In [1]: import numpy as np

In [2]: np.set_printoptions(precision=1, suppress=True, linewidth=200)

In [3]: tidy = lambda a: np.round(a, 1) + 0

In [4]: feats = np.load("mat.npy")

In [5]: feats
Out[5]: 
array([[-1.7,  1.6, -0.4,  2.7,  0.1],
       [ 1.2,  0. , -0.5, -1.5, -0.3],
       [-1.4,  0.3,  0.6, -0.1,  1.9],
       [ 0.5,  1.2,  1.9, -0.1, -1. ],
       [-0.8, -0.3,  1. ,  1.9,  0.2]])

In [6]: f, r1 = feats[0], feats[4]

In [7]: tidy(f @ r1)
Out[7]: np.float64(5.6)

In [8]: pr = (f @ r1) / (f @ f) * f

In [9]: tidy(np.outer(f, r1))
Out[9]: 
array([[ 1.4,  0.5, -1.7, -3.2, -0.3],
       [-1.3, -0.5,  1.6,  3. ,  0.3],
       [ 0.3,  0.1, -0.4, -0.8, -0.1],
       [-2.2, -0.8,  2.7,  5.1,  0.5],
       [-0.1,  0. ,  0.1,  0.2,  0. ]])

In [10]: tidy(pr)
Out[10]: array([-0.7,  0.7, -0.2,  1.2,  0. ])

In [11]: tidy(np.linalg.norm(f + r1) ** 2 + np.linalg.norm(f - r1) ** 2)
Out[11]: np.float64(36.6)

In [12]: blk = np.stack([feats, 3 * feats, feats[::-1]])

In [13]: tidy(np.einsum("bij,cij->bc", blk, blk))
Out[13]: 
array([[ 34.7, 104. ,  17.5],
       [104. , 311.9,  52.5],
       [ 17.5,  52.5,  34.7]])

In [14]: (blk @ feats.T).shape
Out[14]: (3, 5, 5)

In [15]: np.linalg.matrix_rank(blk)
Out[15]: array([5, 5, 5])

In [16]: J = np.load("arr.npy")

In [17]: tidy(J)
Out[17]: 
array([[ 0.5, -0.1, -0.2, -0.6],
       [ 0.6,  1.6, -0.8,  0. ],
       [-0.4,  0.6,  0.4,  0.9],
       [ 1.3,  3.9, -2.5, -0.4],
       [-0.4, -2.1,  1.4,  0.1]])

In [18]: # looks like rank 3

In [19]: f, r1 = J[0], J[2]

In [20]: tidy(f @ f)
Out[20]: np.float64(0.7)

In [21]: tidy(f @ r1)
Out[21]: np.float64(-0.9)

In [22]: pr = (f @ r1) / (f @ f) * f

In [23]: tidy(np.linalg.norm(f + r1) ** 2 + np.linalg.norm(f - r1) ** 2)
Out[23]: np.float64(4.2)

In [24]: tidy((r1 - pr) @ f)
Out[24]: np.float64(0.0)

In [25]: left, sig, Vt = np.linalg.svd(J)

In [26]: tidy(sig)
Out[26]: array([5.8, 1.4, 0.3, 0. ])

In [27]: other = left[:, :3] @ np.diag(sig[:3]) @ Vt[:3]

In [28]: np.linalg.matrix_rank(other)
Out[28]: np.int64(3)

In [29]: left, sig, Vt = np.linalg.svd(J)

In [30]: evecs = Vt[:(sig > 1e-8).sum()]

In [31]: rng = np.random.default_rng(79)

In [32]: x = J[0] + 4 * J[1] + rng.integers(2) * np.eye(4)[1]

In [33]: tidy(x)
Out[33]: array([ 2.8,  6.4, -3.4, -0.6])

In [34]: tidy(evecs.T @ evecs)
Out[34]: 
array([[ 0.8,  0.2,  0.2, -0.3],
       [ 0.2,  0.9, -0.2,  0.2],
       [ 0.2, -0.2,  0.8,  0.3],
       [-0.3,  0.2,  0.3,  0.6]])

In [35]: tidy(np.diag(evecs.T @ evecs))
Out[35]: array([0.8, 0.9, 0.8, 0.6])

In [36]: np.allclose(evecs.T @ evecs @ x, x)
Out[36]: True

In [37]: other = np.array([[-0.5, 0.1], [-0.2, -1.6], [-0.9, -0.8]])

In [38]: C = np.array([[0.4, 0.1, 0.0, 1.7], [-0.7, 0.3, -0.5, -0.8]])

In [39]: F = other @ C

In [40]: tidy(F)
Out[40]: 
array([[-0.3,  0. ,  0. , -0.9],
       [ 1. , -0.5,  0.8,  0.9],
       [ 0.2, -0.3,  0.4, -0.9]])

In [41]: tidy(np.linalg.norm(J[3], 1)), tidy(np.linalg.norm(J[3], np.inf))
Out[41]: (np.float64(8.2), np.float64(3.9))

In [42]: tidy(np.linalg.norm(J[3] - J[2]))
Out[42]: np.float64(4.9)

In [43]: tidy(np.linalg.norm(J, axis=1))
Out[43]: array([0.8, 1.9, 1.2, 4.9, 2.5])

In [44]: tidy(np.linalg.norm(J, 2))
Out[44]: np.float64(5.8)

In [45]: np.linalg.matrix_rank(F, rtol=0.1)
Out[45]: np.int64(2)

In [46]: np.argsort(-np.linalg.norm(F, axis=0).round(6), kind="stable")[:3]
Out[46]: array([3, 0, 2])

In [47]: [round(float(x), 1) for x in np.linalg.svd(F, compute_uv=False)[:3]]
Out[47]: [1.9, 1.2, 0.0]

In [48]: other = np.array([[1, 2, -1], [2, 0, -1]])

In [49]: C = np.kron(other, F)

In [50]: np.linalg.matrix_rank(C)
Out[50]: np.int64(4)

In [51]: C.shape
Out[51]: (6, 12)

In [52]: tidy(np.linalg.norm(C, 2)), tidy(np.linalg.norm(other, 2) * np.linalg.norm(F, 2))
Out[52]: (np.float64(5.5), np.float64(5.5))

In [53]: arr = np.array([[1.0, 0.7, 0.5], [0.7, 1.0, 0.7], [0.5, 0.7, 1.0]])

In [54]: tidy(np.einsum("ij,ji->", arr, arr))
Out[54]: np.float64(5.5)

In [55]: np.kron(np.eye(2, dtype=int), arr)
Out[55]: 
array([[1. , 0.7, 0.5, 0. , 0. , 0. ],
       [0.7, 1. , 0.7, 0. , 0. , 0. ],
       [0.5, 0.7, 1. , 0. , 0. , 0. ],
       [0. , 0. , 0. , 1. , 0.7, 0.5],
       [0. , 0. , 0. , 0.7, 1. , 0.7],
       [0. , 0. , 0. , 0.5, 0.7, 1. ]])

In [56]: tidy(np.linalg.eigvals(arr))
Out[56]: array([2.3, 0.5, 0.2])

In [57]: data = np.eye(5, dtype=int)[rng.permutation(5)] * np.array([1, 1, 3, 0, 1])

In [58]: data
Out[58]: 
array([[0, 0, 0, 0, 1],
       [1, 0, 0, 0, 0],
       [0, 1, 0, 0, 0],
       [0, 0, 3, 0, 0],
       [0, 0, 0, 0, 0]])

In [59]: # rank 4

In [60]: np.allclose(data[:-1].T @ np.linalg.lstsq(data[:-1].T, data[-1])[0], data[-1])
Out[60]: True

In [61]: tidy(data @ np.linalg.pinv(data) @ data)
Out[61]: 
array([[0., 0., 0., 0., 1.],
       [1., 0., 0., 0., 0.],
       [0., 1., 0., 0., 0.],
       [0., 0., 3., 0., 0.],
       [0., 0., 0., 0., 0.]])

In [62]: np.unique(data.round(6), axis=0).shape
Out[62]: (5, 5)

In [63]: np.linalg.lstsq(data[:-1].T, data[-1])[2]
Out[63]: np.int32(4)

In [64]: tidy(np.trace(np.linalg.pinv(data) @ data))
Out[64]: np.float64(4.0)

In [65]: other = np.linalg.inv(arr)

In [66]: tidy(np.linalg.slogdet(arr)[0])
Out[66]: np.float64(1.0)

In [67]: tidy(np.linalg.det(arr) * other)
Out[67]: 
array([[ 0.5, -0.3,  0. ],
       [-0.3,  0.7, -0.3],
       [ 0. , -0.3,  0.5]])

In [68]: (np.abs(other) > 1e-9).astype(int)
Out[68]: 
array([[1, 1, 1],
       [1, 1, 1],
       [1, 1, 1]])

In [69]: tidy(np.linalg.inv(other))
Out[69]: 
array([[1. , 0.7, 0.5],
       [0.7, 1. , 0.7],
       [0.5, 0.7, 1. ]])

In [70]: tidy(arr @ other)
Out[70]: 
array([[1., 0., 0.],
       [0., 1., 0.],
       [0., 0., 1.]])

In [71]: tidy(np.linalg.det(arr) * np.linalg.det(other))
Out[71]: np.float64(1.0)

In [72]: tidy(other)
Out[72]: 
array([[ 2. , -1.3,  0. ],
       [-1.3,  2.9, -1.3],
       [ 0. , -1.3,  2. ]])
